% ipython --no-banner

In [1]: import numpy as np

In [2]: from numpy import linalg as LA

In [3]: np.set_printoptions(precision=2, suppress=True, linewidth=200, floatmode="fixed")

In [4]: Y = np.array([[0, 2], [3, 1]])

In [5]: J = np.tile(Y, (2, 2))

In [6]: J
Out[6]: 
array([[0, 2, 0, 2],
       [3, 1, 3, 1],
       [0, 2, 0, 2],
       [3, 1, 3, 1]])

In [7]: U, sigma, Vh = LA.svd(J)

In [8]: evecs = Vh[:(sigma > 1e-8).sum()]

In [9]: rng = np.random.default_rng(79834)

In [10]: x0 = J[2] + 2 * J[0] + rng.integers(2) * np.eye(4)[3]

In [11]: x0
Out[11]: array([0.00, 6.00, 0.00, 7.00])

In [12]: round(LA.norm(x0 - evecs.T @ evecs @ x0), 2)
Out[12]: np.float64(0.71)

In [13]: np.round(evecs.T @ evecs, 2) + 0
Out[13]: 
array([[0.50, 0.00, 0.50, 0.00],
       [0.00, 0.50, 0.00, 0.50],
       [0.50, 0.00, 0.50, 0.00],
       [0.00, 0.50, 0.00, 0.50]])

In [14]: U, sigma, Vh = LA.svd(J)

In [15]: np.argmax(sigma[:-1] / (sigma[1:] + 1e-6)) + 1
Out[15]: np.int64(2)

In [16]: Y = U[:, :2] @ np.diag(sigma[:2]) @ Vh[:2]

In [17]: Y.round(2) + 0
Out[17]: 
array([[0.00, 2.00, 0.00, 2.00],
       [3.00, 1.00, 3.00, 1.00],
       [0.00, 2.00, 0.00, 2.00],
       [3.00, 1.00, 3.00, 1.00]])

In [18]: np.round(LA.norm(J - Y) / LA.norm(J), 2)
Out[18]: np.float64(0.0)

In [19]: np.round(LA.norm(J - Y, 2), 2), round(float(sigma[2]), 2)
Out[19]: (np.float64(0.0), 0.0)

In [20]: np.einsum("ij,ji->", J, J)
Out[20]: np.int64(52)

In [21]: round(LA.eigvals(J).sum().real, 2)
Out[21]: np.float64(2.0)

In [22]: np.round(np.poly(J), 2) + 0
Out[22]: array([  1.00,  -2.00, -24.00,   0.00,   0.00])

In [23]: round(float(LA.det(J[::-1])), 2)
Out[23]: 0.0

In [24]: rk = LA.matrix_rank(J)

In [25]: rk
Out[25]: np.int64(2)

In [26]: null = LA.svd(J)[2][rk:].T

In [27]: [int(LA.matrix_rank(J[:, :j + 1])) for j in range(4)]
Out[27]: [1, 2, 2, 2]

In [28]: np.allclose(J @ null, 0)
Out[28]: True

In [29]: np.round(J @ null, 2) + 0
Out[29]: 
array([[0.00, 0.00],
       [0.00, 0.00],
       [0.00, 0.00],
       [0.00, 0.00]])

In [30]: [int(LA.matrix_rank(J[:i])) for i in range(1, len(J) + 1)]
Out[30]: [1, 2, 2, 2]

In [31]: M = np.array([[6.54, 10.36, -5.88],
    ...:     [5.84, 8.35, -6.55],
    ...:     [3.9, 4.7, -7.77],
    ...:     [6.67, 6.96, -7.01],
    ...:     [3.7, 2.82, -8.39],
    ...:     [2.84, 3.42, -8.19],
    ...:     [6.08, 6.43, -7.19],
    ...:     [5.14, 4.75, -7.75],
    ...:     [3.99, 4.22, -7.93],
    ...:     [2.45, 2.77, -8.41],
    ...:     [4.51, 4.03, -7.99],
    ...:     [1.26, 0.95, -9.02],
    ...:     [1.61, 1.85, -8.72],
    ...:     [2.89, 2.58, -8.47]])

In [32]: Ac = M - M.mean(axis=0)

In [33]: evecs = LA.svd(Ac)[2][:2]

In [34]: Y = Ac - Ac @ evecs.T @ evecs

In [35]: (Ac @ evecs.T).std(axis=0)
Out[35]: array([3.11, 0.61])

In [36]: np.round(J @ LA.pinv(J) @ J, 2) + 0
Out[36]: 
array([[0.00, 2.00, 0.00, 2.00],
       [3.00, 1.00, 3.00, 1.00],
       [0.00, 2.00, 0.00, 2.00],
       [3.00, 1.00, 3.00, 1.00]])

In [37]: np.abs(np.diag(LA.qr(J)[1])) > 1e-9
Out[37]: array([ True,  True, False, False])

In [38]: LA.lstsq(J[:-1].T, J[-1])[2]
Out[38]: np.int32(2)

In [39]: np.unique(J.round(6), axis=0).shape
Out[39]: (2, 4)

In [40]: proj = M @ LA.solve(M.T @ M, M.T)

In [41]: LA.matrix_rank(np.eye(14) - proj)
Out[41]: np.int64(11)

In [42]: np.round(LA.eigvalsh(proj), 2) + 0
Out[42]: array([0.00, 0.00, 0.00, 0.00, 0.00, 0.00, 0.00, 0.00, 0.00, 0.00, 0.00, 1.00, 1.00, 1.00])

In [43]: np.trace(proj)
Out[43]: np.float64(3.0)

In [44]: np.allclose(proj @ proj, proj)
Out[44]: True
